$ python -q
>>> import numpy as np
>>> np.set_printoptions(precision=3, suppress=True, linewidth=100, floatmode="fixed")
>>> mat = np.load("a.npy")
>>> print(mat)
[[ 0.000  0.000  0.000  0.000  0.000  3.000  3.000  0.000  0.000 -1.000  0.000]
 [ 0.000  0.000  0.000  0.000  0.000  0.000  4.000 -1.000 -5.000 -3.000  4.000]
 [ 0.000  0.000  0.000  0.000  0.000  2.000 -1.000 -3.000 -1.000  0.000  4.000]
 [ 0.000  0.000  0.000  0.000  0.000 -3.000 -3.000  0.000 -1.000 -4.000  4.000]
 [ 0.000  0.000  0.000  0.000  0.000 -3.000  2.000 -2.000  5.000 -4.000  4.000]
 [ 3.000  0.000  2.000 -3.000 -3.000  0.000  0.000  0.000  0.000  0.000  0.000]
 [ 3.000  4.000 -1.000 -3.000  2.000  0.000  0.000  0.000  0.000  0.000  0.000]
 [ 0.000 -1.000 -3.000  0.000 -2.000  0.000  0.000  0.000  0.000  0.000  0.000]
 [ 0.000 -5.000 -1.000 -1.000  5.000  0.000  0.000  0.000  0.000  0.000  0.000]
 [-1.000 -3.000  0.000 -4.000 -4.000  0.000  0.000  0.000  0.000  0.000  0.000]
 [ 0.000  4.000  4.000  4.000  4.000  0.000  0.000  0.000  0.000  0.000  0.000]]
>>> ev, V = np.linalg.eigh(mat)
>>> vec = np.array([-3, -1, 1, 3, 0, -1, -2, 2, -1, -1, 1])
>>> print(np.round(np.linalg.eigvalsh(mat[1:, 1:]), 3) + 0)
[-10.700  -7.741  -5.263  -4.571   0.000   0.000   4.571   5.263   7.741  10.700]
>>> print(round(vec @ mat @ vec / (vec @ vec), 3), round(ev[0], 3), np.round(ev[-1], 3))
4.688 -10.702 10.702
>>> print(vec @ mat @ vec)
150.0
>>> W0 = np.load("x.npy")
>>> print(W0)
[[2.000 1.000 0.000 1.000 0.000 0.000 2.000 1.000 0.000 1.000 0.000 2.000 0.000]
 [1.000 0.000 1.000 0.000 2.000 1.000 2.000 1.000 0.000 2.000 1.000 2.000 0.000]
 [0.000 2.000 1.000 2.000 2.000 0.000 0.000 2.000 2.000 2.000 2.000 1.000 0.000]
 [0.000 2.000 0.000 0.000 2.000 2.000 1.000 0.000 2.000 0.000 0.000 0.000 0.000]
 [0.000 2.000 1.000 2.000 0.000 0.000 1.000 0.000 1.000 1.000 2.000 1.000 0.000]
 [1.000 0.000 2.000 1.000 0.000 1.000 1.000 0.000 0.000 0.000 2.000 1.000 0.000]
 [2.000 2.000 0.000 0.000 1.000 0.000 1.000 1.000 1.000 0.000 0.000 2.000 0.000]
 [1.000 0.000 2.000 1.000 2.000 2.000 0.000 1.000 2.000 1.000 0.000 1.000 0.000]
 [0.000 0.000 1.000 2.000 0.000 1.000 1.000 0.000 2.000 1.000 1.000 1.000 0.000]
 [0.000 0.000 0.000 0.000 0.000 0.000 2.000 1.000 1.000 0.000 0.000 2.000 0.000]
 [0.000 0.000 0.000 1.000 1.000 2.000 0.000 1.000 0.000 1.000 0.000 1.000 0.000]
 [2.000 0.000 2.000 2.000 1.000 0.000 2.000 2.000 1.000 2.000 1.000 2.000 0.000]
 [0.000 0.000 0.000 0.000 0.000 0.000 0.000 0.000 0.000 0.000 0.000 0.000 1.000]]
>>> # 2 groups of indices that never mix
>>> rng = np.random.default_rng(997830)
>>> z = rng.permutation(13)
>>> A2 = W0[:, z] * rng.choice([-1, 1], 13)
>>> print(A2)
[[ 2.000 -1.000  2.000 -0.000  0.000  1.000 -0.000 -0.000  1.000 -0.000  2.000 -1.000 -0.000]
 [ 2.000 -2.000  1.000 -1.000  2.000  0.000 -0.000 -1.000  0.000 -0.000  2.000 -1.000 -1.000]
 [ 1.000 -2.000  0.000 -2.000  2.000  2.000 -0.000 -1.000  2.000 -2.000  0.000 -2.000 -0.000]
 [ 0.000 -0.000  0.000 -0.000  2.000  0.000 -0.000 -0.000  2.000 -2.000  1.000 -0.000 -2.000]
 [ 1.000 -1.000  0.000 -2.000  0.000  2.000 -0.000 -1.000  2.000 -1.000  1.000 -0.000 -0.000]
 [ 1.000 -0.000  1.000 -2.000  0.000  1.000 -0.000 -2.000  0.000 -0.000  1.000 -0.000 -1.000]
 [ 2.000 -0.000  2.000 -0.000  1.000  0.000 -0.000 -0.000  2.000 -1.000  1.000 -1.000 -0.000]
 [ 1.000 -1.000  1.000 -0.000  2.000  1.000 -0.000 -2.000  0.000 -2.000  0.000 -1.000 -2.000]
 [ 1.000 -1.000  0.000 -1.000  0.000  2.000 -0.000 -1.000  0.000 -2.000  1.000 -0.000 -1.000]
 [ 2.000 -0.000  0.000 -0.000  0.000  0.000 -0.000 -0.000  0.000 -1.000  2.000 -1.000 -0.000]
 [ 1.000 -1.000  0.000 -0.000  1.000  1.000 -0.000 -0.000  0.000 -0.000  0.000 -1.000 -2.000]
 [ 2.000 -2.000  2.000 -1.000  1.000  2.000 -0.000 -2.000  0.000 -1.000  2.000 -2.000 -0.000]
 [ 0.000 -0.000  0.000 -0.000  0.000  0.000 -1.000 -0.000  0.000 -0.000  0.000 -0.000 -0.000]]
>>> U, _, Vt = np.linalg.svd(W0.T @ A2)
>>> print(z)
[11  9  0 10  4  3 12  2  1  8  6  7  5]
>>> A2 = np.linalg.inv(W0)
>>> print(round(float(np.linalg.det(W0) * np.linalg.det(A2)), 3))
1.0
>>> print(round(np.linalg.cond(W0), 3))
138.54
>>> vec = np.array([2, 1, 3, 3, 2, -1, -2, 1, 3, 0, -1, -3, 3])
>>> a = np.maximum(W0 @ vec, 0)
>>> print(np.maximum(W0 @ (3 * vec), 0))
[ 0.000  0.000 54.000 24.000 21.000  9.000 12.000 51.000 24.000  0.000  3.000 36.000  9.000]
>>> print(np.maximum(W0 @ vec, 0) - np.maximum(-W0 @ vec, 0))
[-1.000 -2.000 18.000  8.000  7.000  3.000  4.000 17.000  8.000 -6.000  1.000 12.000  3.000]
>>> print(W0.T @ a)
[ 52.000  74.000  97.000 111.000 103.000  63.000  54.000  82.000 125.000  93.000  76.000  86.000
   3.000]
>>> print(np.flatnonzero(a > 1e-9))
[ 2  3  4  5  6  7  8 10 11 12]
>>> print(np.sort(np.linalg.eigvals(W0).real))
[-2.178 -2.178 -1.288 -1.288 -1.278  0.209  0.275  0.275  1.000  1.538  1.538  3.230 11.146]
>>> print(round(np.linalg.det(W0), 3))
-1272.0
>>> print(np.flatnonzero(np.linalg.matrix_power((W0 != 0) + (W0.T != 0) + np.eye(13), 13)[10]))
[ 0  1  2  3  4  5  6  7  8  9 10 11]
>>> th = np.radians(120)
>>> Rm = np.eye(13)
>>> Rm[12, 12] = Rm[6, 6] = np.cos(th)
>>> Rm[12, 6], Rm[6, 12] = -np.sin(th), np.sin(th)
>>> A2 = W0 @ Rm.T
>>> print(round(np.linalg.det(Rm), 3), np.trace(Rm))
1.0 10.0
>>> print(np.linalg.svd(W0, compute_uv=False), np.linalg.svd(A2, compute_uv=False))
[11.552  4.779  4.211  3.810  2.975  2.399  2.306  1.921  1.387  1.000  0.824  0.476  0.083] [11.552  4.779  4.211  3.810  2.975  2.399  2.306  1.921  1.387  1.000  0.824  0.476  0.083]
